$ python -q
>>> import numpy as np
>>> import numpy.linalg as la
>>> np.set_printoptions(precision=3, suppress=True, linewidth=100, legacy="1.25")
>>> E = np.minimum.outer(np.arange(1, 7), np.arange(1, 7)) * 3
>>> E
array([[ 3,  3,  3,  3,  3,  3],
       [ 3,  6,  6,  6,  6,  6],
       [ 3,  6,  9,  9,  9,  9],
       [ 3,  6,  9, 12, 12, 12],
       [ 3,  6,  9, 12, 15, 15],
       [ 3,  6,  9, 12, 15, 18]])
>>> E.sum(axis=0)
array([18, 33, 45, 54, 60, 63])
>>> np.count_nonzero(E)
36
>>> np.abs(E).max()
18
>>> E.shape
(6, 6)
>>> E.mean(axis=0)
array([ 3. ,  5.5,  7.5,  9. , 10. , 10.5])
>>> round(la.norm(E), 3)
52.048
>>> np.diff(E, axis=0)
array([[0, 3, 3, 3, 3, 3],
       [0, 0, 3, 3, 3, 3],
       [0, 0, 0, 3, 3, 3],
       [0, 0, 0, 0, 3, 3],
       [0, 0, 0, 0, 0, 3]])
>>> x0 = np.ones(6)
>>> for _ in range(5):
...     x0 = E @ x0
...     x0 /= la.norm(x0)
...     print(round(x0 @ E @ x0, 3))
... 
51.555
51.62
51.621
51.621
51.621
>>> round(la.eigvalsh(E)[-1], 3)
51.621
>>> x0
array([0.133, 0.258, 0.368, 0.457, 0.519, 0.551])
>>> W1 = np.array([[3, 1, 1, 3, 3, 0],
...     [0, 2, 0, 2, 1, 2],
...     [3, 2, 1, 1, 3, 2],
...     [2, 0, 3, 3, 0, 0],
...     [2, 3, 1, 2, 2, 2],
...     [3, 3, 1, 0, 1, 2]])
>>> b = np.array([0, 2, -1, 1, 0, 0])
>>> hid = np.maximum(E @ W1 + b, 0)
>>> la.matrix_rank(hid)
6
>>> basis = np.array([[-1, 2], [2, -3], [2, 1], [-2, 3], [0, -3], [3, -3]])
>>> hid @ basis
array([[  75,  -67],
       [ 165, -142],
       [ 237, -190],
       [ 288, -205],
       [ 345, -268],
       [ 378, -301]])
>>> W1 @ basis
array([[ -5,   4],
       [  6,  -9],
       [  7, -11],
       [ -2,  16],
       [  8, -10],
       [ 11, -11]])
